In [1]: import numpy as np

In [2]: import numpy.linalg as la

In [3]: np.set_printoptions(precision=2, suppress=True, linewidth=140)

In [4]: rnd = lambda a: np.round(a, 2) + 0

In [5]: F = np.loadtxt("sample2.csv", delimiter=",")

In [6]: F
Out[6]: 
array([[0., 1., 0., 0., 0., 0., 0., 0., 0.],
       [0., 0., 1., 0., 0., 0., 0., 0., 0.],
       [0., 0., 0., 1., 0., 0., 0., 0., 0.],
       [0., 0., 0., 0., 0., 0., 0., 1., 0.],
       [0., 0., 0., 0., 0., 0., 0., 0., 1.],
       [0., 0., 0., 0., 0., 0., 1., 0., 0.],
       [1., 0., 0., 0., 0., 0., 0., 0., 0.],
       [0., 0., 0., 0., 1., 0., 0., 0., 0.],
       [0., 0., 0., 0., 0., 1., 0., 0., 0.]])

In [7]: x = np.array([-6, 6, -4, -3, -4, -6, 6, 0, -3])

In [8]: F.T @ (F @ x)
Out[8]: array([-6.,  6., -4., -3., -4., -6.,  6.,  0., -3.])

In [9]: rnd(np.sort(np.abs(np.degrees(np.angle(la.eigvals(F))))))
Out[9]: array([  0.,  40.,  40.,  80.,  80., 120., 120., 160., 160.])

In [10]: rnd(la.norm(F, axis=1))
Out[10]: array([1., 1., 1., 1., 1., 1., 1., 1., 1.])

In [11]: rnd(la.norm(F) ** 2 / la.norm(F, 2) ** 2)
Out[11]: np.float64(9.0)

In [12]: print(F[3] @ F[0])
0.0

In [13]: print(rnd(la.norm(F, axis=0)))
[1. 1. 1. 1. 1. 1. 1. 1. 1.]

In [14]: rnd(la.norm(F, "nuc"))
Out[14]: np.float64(9.0)

In [15]: rnd(la.norm(F, 1)), rnd(la.norm(F, np.inf))
Out[15]: (np.float64(1.0), np.float64(1.0))

In [16]: data = np.load("run8.npy")

In [17]: data
Out[17]: 
array([[ 1,  6, -2,  2],
       [ 3,  9, -3,  1],
       [-3,  6, -2,  2],
       [-2, -6,  2, -2],
       [-3,  0,  0, -1],
       [-3,  9, -3,  3],
       [ 0,  6, -2, -1],
       [ 1, -9,  3,  2],
       [ 0, -6,  2,  0]])

In [18]: # column 1 dominates

In [19]: A2 = data[0, 0] * data[1:] - np.outer(data[1:, 0], data[0])

In [20]: print(A2)
[[  0  -9   3  -5]
 [  0  24  -8   8]
 [  0   6  -2   2]
 [  0  18  -6   5]
 [  0  27  -9   9]
 [  0   6  -2  -1]
 [  0 -15   5   0]
 [  0  -6   2   0]]

In [21]: np.flatnonzero(~A2.round(6).any(axis=1))
Out[21]: array([], dtype=int64)

In [22]: print(data[:, 0] / data[0, 0])
[ 1.  3. -3. -2. -3. -3.  0.  1.  0.]

In [23]: la.matrix_rank(A2), la.matrix_rank(data)
Out[23]: (np.int64(2), np.int64(3))

In [24]: left, sv, VT = la.svd(data)

In [25]: evecs = VT[:(sv > 1e-8).sum()]

In [26]: rng = np.random.default_rng(50179)

In [27]: x = data[0] + 2 * data[7] + rng.integers(2) * np.eye(4)[1]

In [28]: x
Out[28]: array([  3., -11.,   4.,   6.])

In [29]: print(rnd(np.diag(evecs.T @ evecs)))
[1.  0.9 0.1 1. ]

In [30]: rnd(la.norm(x - evecs.T @ evecs @ x))
Out[30]: np.float64(0.32)

In [31]: rank = la.matrix_rank(data)

In [32]: print(rank)
3

In [33]: ns = la.svd(data)[2][rank:].T

In [34]: rnd(ns[:, 0] / ns[np.abs(ns[:, 0]).round(6).argmax(), 0])
Out[34]: array([0.  , 0.33, 1.  , 0.  ])

In [35]: la.matrix_rank(data.T @ data), la.matrix_rank(data @ data.T)
Out[35]: (np.int64(3), np.int64(3))

In [36]: print(ns.shape)
(4, 1)

In [37]: [int(la.matrix_rank(np.delete(data, i, axis=0))) for i in range(9)]
Out[37]: [3, 3, 3, 3, 3, 3, 3, 3, 3]

In [38]: mat = np.load("a.npy")

In [39]: mat
Out[39]: 
array([[ 2, -1, -1, -2,  0,  0,  1, -1, -3, -1],
       [ 0,  0, -1, -1, -1,  3,  1,  2,  0,  0],
       [ 0,  0, -1, -3,  1, -1, -1,  1, -1, -3],
       [ 0,  0,  0,  3,  0,  1, -1,  1,  2, -1],
       [ 0,  0,  0,  0,  2,  2,  0, -1,  1,  0],
       [ 0,  0,  0,  0,  0, -3, -1,  3, -1, -1],
       [ 0,  0,  0,  0,  0,  0, -2,  3,  2, -1],
       [ 0,  0,  0,  0,  0,  0,  0,  0, -1,  0],
       [ 0,  0,  0,  0,  0,  0,  0,  0,  0,  2],
       [ 0,  0,  0,  0,  0,  0,  0,  0,  0, -2]])

In [40]: # triangular, det is the product of the diagonal

In [41]: left, sv, VT = la.svd(mat)

In [42]: np.argmax(sv[:-1] / (sv[1:] + 1e-6)) + 1
Out[42]: np.int64(9)

In [43]: A2 = left[:, :9] @ np.diag(sv[:9]) @ VT[:9]

In [44]: rnd(la.norm(mat - A2) / la.norm(mat))
Out[44]: np.float64(0.0)

In [45]: x = np.array([-2, 5, 2, 4, -1, -5, 5, -3, -4, -3])

In [46]: a = np.maximum(mat @ x, 0)

In [47]: np.flatnonzero(a > 1e-9)
Out[47]: array([0, 5, 7, 9])

In [48]: np.maximum(mat @ (3 * x), 0)
Out[48]: array([12,  0,  0,  0,  0, 24,  0, 12,  0, 18])

In [49]: rnd(np.tanh(mat @ x))
Out[49]: array([ 1., -1., -1., -1., -1.,  1., -1.,  1., -1.,  1.])

In [50]: a
Out[50]: array([4, 0, 0, 0, 0, 8, 0, 4, 0, 6])

In [51]: arr = np.array([[-102, -2, 0, -2, 1, 2, -1, -1],
    ...:     [-2, -62, 2, -1, 2, -2, 0, 2],
    ...:     [-1, 0, 20, -1, 1, 2, 2, -1],
    ...:     [0, 2, -1, -41, 1, 2, -1, -2],
    ...:     [-1, -1, 0, 0, -102, -2, 0, -1],
    ...:     [2, 0, 1, 0, 2, 38, 2, 2],
    ...:     [0, 0, -2, 0, -2, -2, 21, -2],
    ...:     [2, -1, 2, 0, 2, 2, -1, -59]])

In [52]: arr
Out[52]: 
array([[-102,   -2,    0,   -2,    1,    2,   -1,   -1],
       [  -2,  -62,    2,   -1,    2,   -2,    0,    2],
       [  -1,    0,   20,   -1,    1,    2,    2,   -1],
       [   0,    2,   -1,  -41,    1,    2,   -1,   -2],
       [  -1,   -1,    0,    0, -102,   -2,    0,   -1],
       [   2,    0,    1,    0,    2,   38,    2,    2],
       [   0,    0,   -2,    0,   -2,   -2,   21,   -2],
       [   2,   -1,    2,    0,    2,    2,   -1,  -59]])

In [53]: A2 = np.array([[-5, 0],
    ...:     [2, -2],
    ...:     [-4, 1],
    ...:     [3, 5],
    ...:     [0, -4],
    ...:     [-5, -5],
    ...:     [-5, 4],
    ...:     [2, -1]])

In [54]: np.einsum("ij,ij->i", arr, arr)
Out[54]: array([10419,  3865,   412,  1696, 10411,  1461,   457,  3499])

In [55]: np.einsum("ik,kj->ji", arr, A2)
Out[55]: 
array([[ 493, -111, -100, -124,   11, -210,  -91, -143],
       [ -23,  121,   10, -226,  421, -191,  102,   41]])

In [56]: np.einsum("ik,kj->ij", arr, A2)
Out[56]: 
array([[ 493,  -23],
       [-111,  121],
       [-100,   10],
       [-124, -226],
       [  11,  421],
       [-210, -191],
       [ -91,  102],
       [-143,   41]])

In [57]: np.einsum("ij->j", arr)
Out[57]: array([-102,  -64,   22,  -45,  -95,   40,   22,  -62])

In [58]: A2.T @ arr.T
Out[58]: 
array([[ 493, -111, -100, -124,   11, -210,  -91, -143],
       [ -23,  121,   10, -226,  421, -191,  102,   41]])

In [59]: A = np.load("block2.npy")

In [60]: A
Out[60]: 
array([[-2, -6,  0,  0,  0,  0],
       [ 6,  0,  0,  0,  0,  0],
       [-1,  5,  0,  0,  0,  0],
       [ 0,  0, -2, -6,  0,  0],
       [ 0,  0,  6,  0,  0,  0],
       [ 0,  0, -1,  5,  0,  0],
       [ 0,  0,  0,  0, -2, -6],
       [ 0,  0,  0,  0,  6,  0],
       [ 0,  0,  0,  0, -1,  5]])

In [61]: P = A @ la.solve(A.T @ A, A.T)

In [62]: rnd(P)
Out[62]: 
array([[ 0.63, -0.2 , -0.44,  0.  ,  0.  ,  0.  ,  0.  ,  0.  ,  0.  ],
       [-0.2 ,  0.9 , -0.23,  0.  ,  0.  ,  0.  ,  0.  ,  0.  ,  0.  ],
       [-0.44, -0.23,  0.47,  0.  ,  0.  ,  0.  ,  0.  ,  0.  ,  0.  ],
       [ 0.  ,  0.  ,  0.  ,  0.63, -0.2 , -0.44,  0.  ,  0.  ,  0.  ],
       [ 0.  ,  0.  ,  0.  , -0.2 ,  0.9 , -0.23,  0.  ,  0.  ,  0.  ],
       [ 0.  ,  0.  ,  0.  , -0.44, -0.23,  0.47,  0.  ,  0.  ,  0.  ],
       [ 0.  ,  0.  ,  0.  ,  0.  ,  0.  ,  0.  ,  0.63, -0.2 , -0.44],
       [ 0.  ,  0.  ,  0.  ,  0.  ,  0.  ,  0.  , -0.2 ,  0.9 , -0.23],
       [ 0.  ,  0.  ,  0.  ,  0.  ,  0.  ,  0.  , -0.44, -0.23,  0.47]])

In [63]: rnd(la.eigvalsh(P))
Out[63]: array([0., 0., 0., 1., 1., 1., 1., 1., 1.])

In [64]: r0, g = A[5], A[6]

In [65]: r0 @ r0
Out[65]: np.int64(26)

In [66]: p = (r0 @ g) / (r0 @ r0) * r0

In [67]: print(g - p)
[ 0.  0.  0.  0. -2. -6.]

In [68]: rnd(la.norm(r0 + g) ** 2 + la.norm(r0 - g) ** 2)
Out[68]: np.float64(132.0)

In [69]: (g - p) @ r0
Out[69]: np.float64(0.0)

In [70]: la.matrix_rank(np.outer(r0, g))
Out[70]: np.int64(1)

In [71]: p
Out[71]: array([ 0.,  0., -0.,  0.,  0.,  0.])

In [72]: x = np.array([-1, -2, -2, -2, -3, 4])

In [73]: y = A @ x

In [74]: rnd(la.solve(A.T @ A, A.T @ y))
Out[74]: array([-1., -2., -2., -2., -3.,  4.])

In [75]: rnd(la.pinv(A) @ A)
Out[75]: 
array([[1., 0., 0., 0., 0., 0.],
       [0., 1., 0., 0., 0., 0.],
       [0., 0., 1., 0., 0., 0.],
       [0., 0., 0., 1., 0., 0.],
       [0., 0., 0., 0., 1., 0.],
       [0., 0., 0., 0., 0., 1.]])

In [76]: rnd(la.lstsq(A, y)[0])
Out[76]: array([-1., -2., -2., -2., -3.,  4.])

In [77]: y
Out[77]: array([ 14,  -6,  -9,  16, -12,  -8, -18, -18,  23])

In [78]: y = y + 0.1 * rng.normal(size=9)

In [79]: rnd(y)
Out[79]: array([ 14.07,  -6.07,  -8.87,  15.96, -11.83,  -7.82, -18.02, -18.05,  22.99])

In [80]: c, *_ = la.lstsq(A, y)

In [81]: rnd(c)
Out[81]: array([-1.02, -1.99, -1.98, -1.98, -3.01,  4.  ])

In [82]: c.round()
Out[82]: array([-1., -2., -2., -2., -3.,  4.])

In [83]: rnd(A.T @ (y - A @ c))
Out[83]: array([0., 0., 0., 0., 0., 0.])

In [84]: [round(float(la.norm(la.solve(A.T @ A + lam * np.eye(6), A.T @ y))), 2) for lam in (0, 1, 10, 100)]
Out[84]: [6.16, 6.03, 5.12, 2.09]

In [85]: K = np.array([[0.0, -1.0, 0.0, 0.0, 0.0, 0.0],
    ...:     [-1.0, 0.0, -1.0, 0.0, 0.0, 0.0],
    ...:     [0.0, -1.0, -1.0, -1.0, 0.0, 0.0],
    ...:     [0.0, 0.0, -1.0, -1.0, -1.0, 0.0],
    ...:     [0.0, 0.0, 0.0, -1.0, 1.0, -1.0],
    ...:     [0.0, 0.0, 0.0, 0.0, -1.0, 3.0]])

In [86]: ev, evecs = la.eigh(K)

In [87]: print(np.unique(ev.round(6) + 0, return_counts=True)[1])
[1 1 1 1 1 1]

In [88]: print(np.abs(evecs[:, -1]).round(6).argmax())
5

In [89]: rnd(evecs.T @ evecs)
Out[89]: 
array([[1., 0., 0., 0., 0., 0.],
       [0., 1., 0., 0., 0., 0.],
       [0., 0., 1., 0., 0., 0.],
       [0., 0., 0., 1., 0., 0.],
       [0., 0., 0., 0., 1., 0.],
       [0., 0., 0., 0., 0., 1.]])

In [90]: rnd(ev)
Out[90]: array([-2.41, -1.17, -0.23,  1.  ,  1.36,  3.45])

In [91]: rnd(ev.sum()), np.trace(K)
Out[91]: (np.float64(2.0), np.float64(2.0))

In [92]: rnd(la.eigvalsh(K + 4 * np.eye(6)))
Out[92]: array([1.59, 2.83, 3.77, 5.  , 5.36, 7.45])

In [93]: rnd(la.norm(K[5], 1)), rnd(la.norm(K[5], np.inf))
Out[93]: (np.float64(4.0), np.float64(3.0))

In [94]: rnd(la.norm(K, "nuc"))
Out[94]: np.float64(9.62)

In [95]: rnd(la.norm(K) ** 2 / la.norm(K, 2) ** 2)
Out[95]: np.float64(1.85)

In [96]: rnd(la.norm(K, axis=0))
Out[96]: array([1.  , 1.41, 1.73, 1.73, 1.73, 3.16])

In [97]: rnd(la.norm(K, axis=1))
Out[97]: array([1.  , 1.41, 1.73, 1.73, 1.73, 3.16])

In [98]: la.norm(K, axis=1).argmax()
Out[98]: np.int64(5)
